>>> import numpy as np
>>> np.set_printoptions(precision=2, suppress=True, linewidth=100)
>>> data = np.loadtxt("block6.csv", delimiter=",")
>>> print(data)
[[  9.68   6.88 -10.07  10.67 -24.78   9.88 -27.46]
 [  9.69   9.74  -8.23  13.52 -21.52   8.67 -27.74]
 [  8.46   8.41  -7.04  13.63 -23.78   9.39 -24.52]
 [  8.45   8.15 -10.6   10.62 -23.14   7.87 -25.59]
 [  9.28   9.99  -8.95  13.14 -22.98   9.49 -28.99]
 [  9.75   8.52  -9.01  12.68 -23.85   7.   -27.56]
 [  9.82   8.29  -8.13   9.39 -23.39  10.45 -25.95]
 [  8.5    8.73 -10.45  12.18 -23.76   9.25 -27.76]
 [  9.79   9.39  -9.06  12.98 -23.59   8.93 -28.1 ]
 [  8.5    8.04  -7.88  12.04 -25.08   8.19 -28.23]
 [  8.22   7.67  -9.24  12.88 -24.71   8.43 -27.01]
 [  9.21   9.99  -9.65  10.75 -25.06   9.75 -27.78]
 [ 10.27   8.7   -8.4   12.34 -25.     9.   -26.49]
 [  9.     8.5   -9.51  11.35 -24.05  10.32 -27.5 ]
 [  8.71   9.83  -8.66  11.87 -24.36   8.28 -27.82]
 [  9.29   7.93  -8.69  11.43 -24.29   8.44 -27.2 ]
 [  8.98   8.81  -8.19  13.34 -23.12   8.99 -26.13]
 [  9.55   9.    -8.09  13.4  -24.6   10.96 -28.02]
 [  7.8    7.62  -9.03  13.4  -24.98   9.83 -26.31]
 [  8.2    9.44  -9.84  10.6  -23.61   8.44 -26.81]]
>>> D = np.linalg.norm(data[:, None] - data[None], axis=-1)
>>> print(D[8].round(6).argsort(kind="stable")[:4])
[ 8  4 14  7]
>>> print(D[:5, :5])
[[0.   5.64 5.63 3.69 4.79]
 [5.64 0.   4.55 5.1  2.29]
 [5.63 4.55 0.   5.07 5.26]
 [3.69 5.1  5.07 0.   5.23]
 [4.79 2.29 5.26 5.23 0.  ]]
>>> print(D.shape)
(20, 20)
>>> vec = np.array([1, 3, 1, 3, 2, 3, 2])
>>> rhs = data @ vec
>>> b, lr = np.zeros(7), 1 / np.linalg.norm(data, 2) ** 2
>>> for i in range(8):
...     b -= lr * data.T @ (data @ b - rhs)
...     if i % 2 == 0: print(i, round(np.linalg.norm(data @ b - rhs), 2))
... 
0 28.68
2 28.63
4 28.59
6 28.54
>>> print(b)
[-0.06 -0.05  0.08 -0.06  0.18 -0.05  0.19]
>>> print(round(float(np.linalg.cond(data)), 2))
82.43
>>> out = np.array([[3, -2], [1, -1], [-3, 1], [1, -3], [0, 2], [0, -1], [-3, 1]])
>>> print(np.vstack([data, out.T]).shape)
(22, 7)
>>> print(np.linalg.matrix_rank(np.vstack([data, out.T])))
7
>>> print(np.linalg.matrix_rank(data @ out))
2
>>> idx = data[:, 1] > np.median(data[:, 1])
>>> f = data[idx].mean(axis=0) - data[~idx].mean(axis=0)
>>> print(idx.astype(int))
[0 1 0 0 1 0 0 1 1 0 0 1 1 0 1 0 1 1 0 1]
>>> print(f)
[ 0.32  1.36 -0.03  0.6   0.45  0.2  -0.83]
>>> X = np.load("mat.npy")
>>> print(X)
[[7 2 1 8 0 5]
 [7 4 6 4 6 0]
 [3 1 8 2 7 0]
 [3 7 3 9 8 2]
 [4 8 9 9 7 5]
 [3 5 6 6 1 0]
 [4 8 9 9 7 5]]
>>> vec = np.array([-5, -2, 5, -2, 3, 1])
>>> rhs = X @ vec
>>> print(np.linalg.lstsq(X, rhs)[0])
[-5. -2.  5. -2.  3.  1.]
>>> print(rhs)
[-45  -3  40  -6  17  -4  17]
>>> print(np.linalg.solve(X.T @ X, X.T @ rhs))
[-5. -2.  5. -2.  3.  1.]
>>> rng = np.random.default_rng(613339)
>>> rhs = rhs + 0.05 * rng.normal(size=7)
>>> print(rhs)
[-44.99  -2.97  40.07  -6.05  16.96  -4.05  17.09]
>>> b, *_ = np.linalg.lstsq(X, rhs)
>>> print(b)
[-4.99 -2.01  5.01 -2.01  3.01  1.01]
>>> print(b.round())
[-5. -2.  5. -2.  3.  1.]
>>> out = np.c_[X[:, :3] @ np.array([[3, 2, 0], [2, 3, 3], [2, 3, 3]]), np.array([-3, -2, 3, -1, -2, 0, -2])]
>>> print(out)
[[27 23  9 -3]
 [41 44 30 -2]
 [27 33 27  3]
 [29 36 30 -1]
 [46 59 51 -2]
 [31 39 33  0]
 [46 59 51 -2]]
>>> print(np.linalg.matrix_rank(np.c_[X, out]))
6
>>> print(np.linalg.norm(np.linalg.qr(X)[0].T @ out, axis=0) ** 2 / ((out ** 2).sum(axis=0) + 1e-12))
[1. 1. 1. 1.]
>>> arr = np.load("sample17.npy")
>>> print(arr)
[[4 4 5 4]
 [2 2 3 2]
 [3 3 4 3]
 [4 4 5 4]
 [3 3 4 3]
 [3 3 4 3]
 [2 2 3 2]
 [3 3 4 3]
 [3 3 4 3]
 [3 3 4 3]
 [3 3 4 3]
 [2 2 3 2]]
>>> idx = arr[:, 1] > np.median(arr[:, 1])
>>> f = arr[idx].mean(axis=0) - arr[~idx].mean(axis=0)
>>> print(np.argsort(-np.abs(f).round(6), kind="stable"))
[0 1 2 3]
>>> print(idx.astype(int))
[1 0 0 1 0 0 0 0 0 0 0 0]
>>> f, r1 = arr[10], arr[6]
>>> print(f @ f)
43
>>> print(f @ r1)
30
>>> p = (f @ r1) / (f @ f) * f
>>> print(p)
[2.09 2.09 2.79 2.09]
>>> print(r1 - p)
[-0.09 -0.09  0.21 -0.09]
>>> print(round(np.linalg.norm(f + r1) ** 2 + np.linalg.norm(f - r1) ** 2, 2))
128.0
>>> print(np.outer(f, r1))
[[ 6  6  9  6]
 [ 6  6  9  6]
 [ 8  8 12  8]
 [ 6  6  9  6]]
>>> D = np.linalg.norm(arr[:, None] - arr[None], axis=-1)
>>> print(D[9].round(6).argsort(kind="stable")[:4])
[2 4 5 7]
>>> print(D[:5, :5])
[[0. 4. 2. 0. 2.]
 [4. 0. 2. 4. 2.]
 [2. 2. 0. 2. 0.]
 [0. 4. 2. 0. 2.]
 [2. 2. 0. 2. 0.]]
>>> print(np.linalg.norm(arr - arr.mean(axis=0), axis=1))
[2.17 1.83 0.17 2.17 0.17 0.17 1.83 0.17 0.17 0.17 0.17 1.83]
